% ipython --no-banner

In [1]: import numpy as np

In [2]: from numpy import linalg as LA

In [3]: np.set_printoptions(suppress=True, linewidth=120)

In [4]: W0 = np.load("m.npy")

In [5]: W0.round(3)
Out[5]: 
array([[ 2.571,  1.485, -0.427],
       [-1.286,  1.596, -2.19 ],
       [ 0.857, -2.061, -2.005]])

In [6]: proj = np.triu(np.array([[-3, -1, -3], [-2, -1, 1], [-2, 0, -2]]), 1) + np.eye(3)

In [7]: M2 = proj @ W0 @ LA.inv(proj)

In [8]: np.round(np.poly(M2), 3)
Out[8]: array([ 1.   , -2.163, -6.489, 27.   ])

In [9]: np.round(proj @ W0 - W0 @ proj, 3)
Out[9]: 
array([[-1.286,  7.157, 14.434],
       [ 0.857, -3.346, -7.458],
       [ 0.   ,  0.857,  4.632]])

In [10]: round(float(np.trace(M2)), 3), np.round(np.trace(W0), 3)
Out[10]: (2.163, np.float64(2.163))

In [11]: np.round(LA.eigvals(W0).sum().real, 3)
Out[11]: np.float64(2.163)

In [12]: np.round(LA.det(W0[::-1]), 3)
Out[12]: np.float64(27.0)

In [13]: round(np.einsum("ij,ji->", W0, W0), 3)
Out[13]: np.float64(17.657)

In [14]: np.round(LA.det(W0.T), 3)
Out[14]: np.float64(-27.0)

In [15]: np.round(np.kron(np.eye(2, dtype=int), W0), 3)
Out[15]: 
array([[ 2.571,  1.485, -0.427,  0.   ,  0.   , -0.   ],
       [-1.286,  1.596, -2.19 , -0.   ,  0.   , -0.   ],
       [ 0.857, -2.061, -2.005,  0.   , -0.   , -0.   ],
       [ 0.   ,  0.   , -0.   ,  2.571,  1.485, -0.427],
       [-0.   ,  0.   , -0.   , -1.286,  1.596, -2.19 ],
       [ 0.   , -0.   , -0.   ,  0.857, -2.061, -2.005]])

In [16]: round(float(np.einsum("ii->", W0)), 3)
Out[16]: 2.163

In [17]: data = np.array([[4, -4, -2, -4],
    ...:     [0, 0, 0, 0],
    ...:     [-4, 4, 2, 4],
    ...:     [-4, 4, 2, 4],
    ...:     [-4, 4, 2, 4],
    ...:     [-2, 2, 1, 2]])

In [18]: data
Out[18]: 
array([[ 4, -4, -2, -4],
       [ 0,  0,  0,  0],
       [-4,  4,  2,  4],
       [-4,  4,  2,  4],
       [-4,  4,  2,  4],
       [-2,  2,  1,  2]])

In [19]: np.allclose(data[:-1].T @ LA.lstsq(data[:-1].T, data[-1])[0], data[-1])
Out[19]: True

In [20]: U, sigma, Vh = LA.svd(data)

In [21]: evecs = Vh[:(sigma > 1e-8).sum()]

In [22]: rng = np.random.default_rng(782190)

In [23]: x0 = data[1] + 5 * data[3] + rng.integers(2) * np.eye(4)[1]

In [24]: x0
Out[24]: array([-20.,  21.,  10.,  20.])

In [25]: LA.matrix_rank(np.vstack([data, x0]))
Out[25]: np.int64(2)

In [26]: np.allclose(evecs.T @ evecs @ x0, x0)
Out[26]: False

In [27]: gram = data.T @ data

In [28]: np.round(LA.eigvalsh(gram)[::-1], 3) + 0
Out[28]: array([221.,   0.,   0.,   0.])

In [29]: LA.matrix_rank(gram)
Out[29]: np.int64(1)

In [30]: gram
Out[30]: 
array([[ 68, -68, -34, -68],
       [-68,  68,  34,  68],
       [-34,  34,  17,  34],
       [-68,  68,  34,  68]])

In [31]: x0 = np.array([4, -2, -3, 1])

In [32]: a = np.maximum(gram @ x0, 0)

In [33]: np.maximum(gram @ (3 * x0), 0)
Out[33]: array([1326,    0,    0,    0])

In [34]: gram.T @ a
Out[34]: array([ 30056, -30056, -15028, -30056])

In [35]: np.round(LA.norm(data, 2) / LA.norm(data), 3)
Out[35]: np.float64(1.0)

In [36]: LA.matrix_rank(data, rtol=0.1)
Out[36]: np.int64(1)

In [37]: M = np.array([[0, -3, -6, -3], [0, 0, 6, -3], [0, 0, 0, 4], [0, 0, 0, 0]])

In [38]: proj = np.triu(np.array([[5, -3, 4, 4], [-6, 5, -1, 5], [-3, -5, -2, 1], [-7, 6, 3, 8]]), 1) + np.eye(4)

In [39]: M2 = proj @ M @ LA.inv(proj)

In [40]: np.round(LA.det(M2), 3)
Out[40]: np.float64(0.0)

In [41]: proj @ M - M @ proj
Out[41]: 
array([[  0.,   0., -21.,  46.],
       [  0.,   0.,   0., -10.],
       [  0.,   0.,   0.,   0.],
       [  0.,   0.,   0.,   0.]])

In [42]: K = np.loadtxt("case8.csv", delimiter=",")

In [43]: K
Out[43]: 
array([[ 0.,  5.,  0.,  0.,  0.],
       [ 0., 13.,  0.,  0.,  1.],
       [ 0.,  9.,  0.,  0.,  1.],
       [10.,  0.,  0.,  6.,  0.],
       [ 6.,  0.,  0.,  0.,  0.],
       [14.,  0.,  1.,  6.,  0.],
       [ 7.,  6.,  0.,  5.,  0.],
       [12.,  1.,  1.,  8.,  0.],
       [11.,  0.,  0.,  1.,  0.],
       [ 0., 10.,  4.,  0.,  4.],
       [ 3., 12.,  2.,  3.,  5.],
       [17.,  0.,  3., 11.,  0.],
       [ 7.,  6.,  0.,  7.,  0.],
       [ 0.,  6.,  0.,  0.,  0.],
       [12.,  0.,  4.,  2.,  0.]])

In [44]: theta = np.radians(30)

In [45]: Rm = np.eye(5)

In [46]: Rm[2, 2] = Rm[4, 4] = np.cos(theta)

In [47]: Rm[2, 4], Rm[4, 2] = -np.sin(theta), np.sin(theta)

In [48]: Rm.round(3)
Out[48]: 
array([[ 1.   ,  0.   ,  0.   ,  0.   ,  0.   ],
       [ 0.   ,  1.   ,  0.   ,  0.   ,  0.   ],
       [ 0.   ,  0.   ,  0.866,  0.   , -0.5  ],
       [ 0.   ,  0.   ,  0.   ,  1.   ,  0.   ],
       [ 0.   ,  0.   ,  0.5  ,  0.   ,  0.866]])

In [49]: M2 = K @ Rm.T

In [50]: np.round(np.abs(M2 - K).max(axis=0), 3)
Out[50]: array([0.   , 0.   , 2.768, 0.   , 2.   ])

In [51]: M2.round(3)
Out[51]: 
array([[ 0.   ,  5.   ,  0.   ,  0.   ,  0.   ],
       [ 0.   , 13.   , -0.5  ,  0.   ,  0.866],
       [ 0.   ,  9.   , -0.5  ,  0.   ,  0.866],
       [10.   ,  0.   ,  0.   ,  6.   ,  0.   ],
       [ 6.   ,  0.   ,  0.   ,  0.   ,  0.   ],
       [14.   ,  0.   ,  0.866,  6.   ,  0.5  ],
       [ 7.   ,  6.   ,  0.   ,  5.   ,  0.   ],
       [12.   ,  1.   ,  0.866,  8.   ,  0.5  ],
       [11.   ,  0.   ,  0.   ,  1.   ,  0.   ],
       [ 0.   , 10.   ,  1.464,  0.   ,  5.464],
       [ 3.   , 12.   , -0.768,  3.   ,  5.33 ],
       [17.   ,  0.   ,  2.598, 11.   ,  1.5  ],
       [ 7.   ,  6.   ,  0.   ,  7.   ,  0.   ],
       [ 0.   ,  6.   ,  0.   ,  0.   ,  0.   ],
       [12.   ,  0.   ,  3.464,  2.   ,  2.   ]])

In [52]: round(float(LA.det(Rm)), 3), round(np.trace(Rm), 3)
Out[52]: (1.0, np.float64(4.732))

In [53]: M2 = K + rng.integers(-2, 3, (15, 2)) @ rng.integers(-2, 3, (2, 5))

In [54]: M2
Out[54]: 
array([[-2.,  1.,  5.,  5.,  2.],
       [ 4.,  9.,  2.,  2., -3.],
       [ 2.,  9., -1., -1., -1.],
       [14., -4.,  2.,  8., -4.],
       [ 4., -4.,  5.,  5.,  2.],
       [18.,  4., -5.,  0., -4.],
       [ 5.,  4.,  3.,  8.,  2.],
       [ 8., -1.,  5., 12.,  4.],
       [11.,  4., -4., -3.,  0.],
       [ 4., 14., -2., -6.,  0.],
       [-1., 16.,  0.,  1.,  9.],
       [13., -2.,  7., 15.,  4.],
       [ 9.,  6., -1.,  6., -2.],
       [ 0.,  8., -2., -2.,  0.],
       [ 8.,  0.,  6.,  4.,  4.]])

In [55]: M2 - K
Out[55]: 
array([[-2., -4.,  5.,  5.,  2.],
       [ 4., -4.,  2.,  2., -4.],
       [ 2.,  0., -1., -1., -2.],
       [ 4., -4.,  2.,  2., -4.],
       [-2., -4.,  5.,  5.,  2.],
       [ 4.,  4., -6., -6., -4.],
       [-2., -2.,  3.,  3.,  2.],
       [-4., -2.,  4.,  4.,  4.],
       [ 0.,  4., -4., -4.,  0.],
       [ 4.,  4., -6., -6., -4.],
       [-4.,  4., -2., -2.,  4.],
       [-4., -2.,  4.,  4.,  4.],
       [ 2.,  0., -1., -1., -2.],
       [ 0.,  2., -2., -2.,  0.],
       [-4.,  0.,  2.,  2.,  4.]])

In [56]: LA.matrix_rank(M2 - K, tol=1e-8)
Out[56]: np.int64(2)

In [57]: x0 = np.array([2, 4, 0, 8, -1])

In [58]: rhs = K @ x0

In [59]: beta, lr = np.zeros(5), 1 / LA.norm(K, 2) ** 2

In [60]: for i in range(300):
    ...:     beta -= lr * K.T @ (K @ beta - rhs)
    ...:     if i % 50 == 0: print(i, round(LA.norm(K @ beta - rhs), 3))
    ...: 
0 61.578
50 6.495
100 2.36
150 1.692
200 1.279
250 0.969

In [61]: round(LA.cond(K), 3)
Out[61]: np.float64(13.457)

In [62]: idx = rng.integers(0, 3, 5)

In [63]: mat = (idx[:, None] == idx) * 5 + np.eye(5)

In [64]: mat
Out[64]: 
array([[6., 5., 0., 5., 0.],
       [5., 6., 0., 5., 0.],
       [0., 0., 6., 0., 5.],
       [5., 5., 0., 6., 0.],
       [0., 0., 5., 0., 6.]])

In [65]: ev, evecs = LA.eigh(mat)

In [66]: np.round(np.abs(evecs[:, -1]), 3)
Out[66]: array([0.577, 0.577, 0.   , 0.577, 0.   ])

In [67]: np.round(evecs.T @ evecs, 3) + 0
Out[67]: 
array([[1., 0., 0., 0., 0.],
       [0., 1., 0., 0., 0.],
       [0., 0., 1., 0., 0.],
       [0., 0., 0., 1., 0.],
       [0., 0., 0., 0., 1.]])

In [68]: ev.sum(), np.trace(mat)
Out[68]: (np.float64(30.0), np.float64(30.0))
